$ ipython --no-banner

In [1]: import numpy as np

In [2]: import numpy.linalg as la

In [3]: np.set_printoptions(precision=3, suppress=True, linewidth=200, legacy="1.25")

In [4]: A = np.abs(np.array([[2, 4, 1, 2], [3, 5, 4, 0], [5, 4, 1, 2], [0, 2, 0, 1]])) + np.eye(4)

In [5]: A = A / A.sum(axis=1, keepdims=True)

In [6]: A
Out[6]: 
array([[0.3  , 0.4  , 0.1  , 0.2  ],
       [0.231, 0.462, 0.308, 0.   ],
       [0.385, 0.308, 0.154, 0.154],
       [0.   , 0.5  , 0.   , 0.5  ]])

In [7]: np.sort(np.abs(la.eigvals(A)))[::-1]
Out[7]: array([1.   , 0.185, 0.185, 0.139])

In [8]: A.sum(axis=1)
Out[8]: array([1., 1., 1., 1.])

In [9]: pr = np.eye(4)[2]

In [10]: for _ in range(5):
    ...:     pr = pr @ A
    ...:     print(pr.round(3))
    ...: 
[0.385 0.308 0.154 0.154]
[0.246 0.42  0.157 0.178]
[0.231 0.429 0.178 0.162]
[0.237 0.426 0.183 0.155]
[0.24  0.425 0.183 0.153]

In [11]: A2 = np.array([[-4, -3], [-1, 5], [3, -2], [1, 3]])

In [12]: np.vstack([A, A2.T]).shape
Out[12]: (6, 4)

In [13]: np.einsum("ij->j", A)
Out[13]: array([0.915, 1.669, 0.562, 0.854])

In [14]: A @ A2
Out[14]: 
array([[-1.1  ,  1.5  ],
       [-0.462,  1.   ],
       [-1.231,  0.538],
       [ 0.   ,  4.   ]])

In [15]: rng = np.random.default_rng(666)

In [16]: z = rng.permutation(4)

In [17]: A2 = A[:, z] * rng.choice([-1, 1], 4)

In [18]: A2
Out[18]: 
array([[-0.3  ,  0.1  , -0.4  ,  0.2  ],
       [-0.231,  0.308, -0.462,  0.   ],
       [-0.385,  0.154, -0.308,  0.154],
       [-0.   ,  0.   , -0.5  ,  0.5  ]])

In [19]: Uu, _, Vh = la.svd(A.T @ A2)

In [20]: z
Out[20]: array([0, 2, 1, 3])

In [21]: np.round(la.lstsq(A, A2)[0], 3) + 0
Out[21]: 
array([[-1.,  0.,  0.,  0.],
       [ 0.,  0., -1.,  0.],
       [ 0.,  1.,  0.,  0.],
       [ 0.,  0.,  0.,  1.]])

In [22]: q, Rm = la.qr(A2)

In [23]: np.allclose(Rm.T @ Rm, A2.T @ A2)
Out[23]: True

In [24]: Rm
Out[24]: 
array([[ 0.54 , -0.297,  0.639, -0.221],
       [ 0.   , -0.201,  0.198,  0.109],
       [ 0.   ,  0.   , -0.52 ,  0.496],
       [ 0.   ,  0.   ,  0.   ,  0.084]])

In [25]: np.round(np.trace(q @ q.T), 3)
Out[25]: 4.0

In [26]: round(float(abs(Rm[0, 0])), 3), round(float(la.norm(A2[:, 0])), 3)
Out[26]: (0.54, 0.54)

In [27]: X = np.loadtxt("case13.csv", delimiter=",")

In [28]: X
Out[28]: 
array([[ 0.,  0.,  0.,  0.,  2.],
       [ 0.,  0.,  0.,  0., -2.],
       [ 0.,  0.,  0.,  0.,  0.],
       [ 0.,  0.,  0.,  0., -2.],
       [ 2., -2.,  0., -2.,  0.]])

In [29]: Uu, sv, Vh = la.svd(X)

In [30]: V = Vh[:(sv > 1e-8).sum()]

In [31]: x0 = X[4] + 4 * X[1] + rng.integers(2) * np.eye(5)[1]

In [32]: x0
Out[32]: array([ 2., -2.,  0., -2., -8.])

In [33]: np.round(la.norm(x0 - V.T @ V @ x0), 3)
Out[33]: 0.0

In [34]: np.allclose(V.T @ V @ x0, x0)
Out[34]: True

In [35]: z = rng.permutation(5)

In [36]: z
Out[36]: array([3, 0, 2, 1, 4])

In [37]: A2 = X[z][:, z]

In [38]: np.allclose(A2, X)
Out[38]: False

In [39]: X @ X
Out[39]: 
array([[ 4., -4.,  0., -4.,  0.],
       [-4.,  4.,  0.,  4.,  0.],
       [ 0.,  0.,  0.,  0.,  0.],
       [-4.,  4.,  0.,  4.,  0.],
       [ 0.,  0.,  0.,  0., 12.]])

In [40]: np.allclose(X, X.T)
Out[40]: True

In [41]: np.round(la.det(X), 3)
Out[41]: 0.0

In [42]: A2 = np.array([[-2, 3, 0], [-1, 0, -3], [-1, -1, 1]])

In [43]: basis = np.array([[3, 0, 1, 0], [3, 2, 1, 2], [0, 0, 0, 2], [3, 2, 3, 3]])

In [44]: M = np.block([[A2, np.zeros((3, 4))], [np.zeros((4, 3)), basis]])

In [45]: M
Out[45]: 
array([[-2.,  3.,  0.,  0.,  0.,  0.,  0.],
       [-1.,  0., -3.,  0.,  0.,  0.,  0.],
       [-1., -1.,  1.,  0.,  0.,  0.,  0.],
       [ 0.,  0.,  0.,  3.,  0.,  1.,  0.],
       [ 0.,  0.,  0.,  3.,  2.,  1.,  2.],
       [ 0.,  0.,  0.,  0.,  0.,  0.,  2.],
       [ 0.,  0.,  0.,  3.,  2.,  3.,  3.]])

In [46]: ang = np.radians(120)

In [47]: Rm = np.eye(7)

In [48]: Rm[2, 2] = Rm[1, 1] = np.cos(ang)

In [49]: Rm[2, 1], Rm[1, 2] = -np.sin(ang), np.sin(ang)

In [50]: Rm
Out[50]: 
array([[ 1.   ,  0.   ,  0.   ,  0.   ,  0.   ,  0.   ,  0.   ],
       [ 0.   , -0.5  ,  0.866,  0.   ,  0.   ,  0.   ,  0.   ],
       [ 0.   , -0.866, -0.5  ,  0.   ,  0.   ,  0.   ,  0.   ],
       [ 0.   ,  0.   ,  0.   ,  1.   ,  0.   ,  0.   ,  0.   ],
       [ 0.   ,  0.   ,  0.   ,  0.   ,  1.   ,  0.   ,  0.   ],
       [ 0.   ,  0.   ,  0.   ,  0.   ,  0.   ,  1.   ,  0.   ],
       [ 0.   ,  0.   ,  0.   ,  0.   ,  0.   ,  0.   ,  1.   ]])

In [51]: A2 = M @ Rm.T

In [52]: np.abs(A2 - M).max(axis=0)
Out[52]: array([0. , 4.5, 4.5, 0. , 0. , 0. , 0. ])

In [53]: np.allclose(M @ M.T, A2 @ A2.T)
Out[53]: True

In [54]: A2 = M[0, 0] * M[1:] - np.outer(M[1:, 0], M[0])

In [55]: A2
Out[55]: 
array([[ 0.,  3.,  6.,  0.,  0.,  0.,  0.],
       [ 0.,  5., -2.,  0.,  0.,  0.,  0.],
       [ 0., -0., -0., -6., -0., -2., -0.],
       [ 0., -0., -0., -6., -4., -2., -4.],
       [ 0., -0., -0., -0., -0., -0., -4.],
       [ 0., -0., -0., -6., -4., -6., -6.]])

In [56]: np.flatnonzero(~A2.round(6).any(axis=1))
Out[56]: array([], dtype=int64)

In [57]: def softmax(z):
    ...:     e = np.exp(z - z.max(axis=-1, keepdims=True))
    ...:     return e / e.sum(axis=-1, keepdims=True)
    ...: 

In [58]: softmax(A2).sum(axis=1)
Out[58]: array([1., 1., 1., 1., 1., 1.])

In [59]: np.round(softmax(A2[2]), 3) + 0
Out[59]: array([0.195, 0.195, 0.195, 0.   , 0.195, 0.026, 0.195])

In [60]: scores = A2 @ A2.T / np.sqrt(7)

In [61]: softmax(scores).round(6).argmax(axis=1)
Out[61]: array([0, 1, 5, 5, 5, 5])

In [62]: np.round(softmax(scores)[2] @ A2, 3) + 0
Out[62]: array([ 0.   ,  0.   ,  0.   , -6.   , -3.823, -5.646, -5.646])
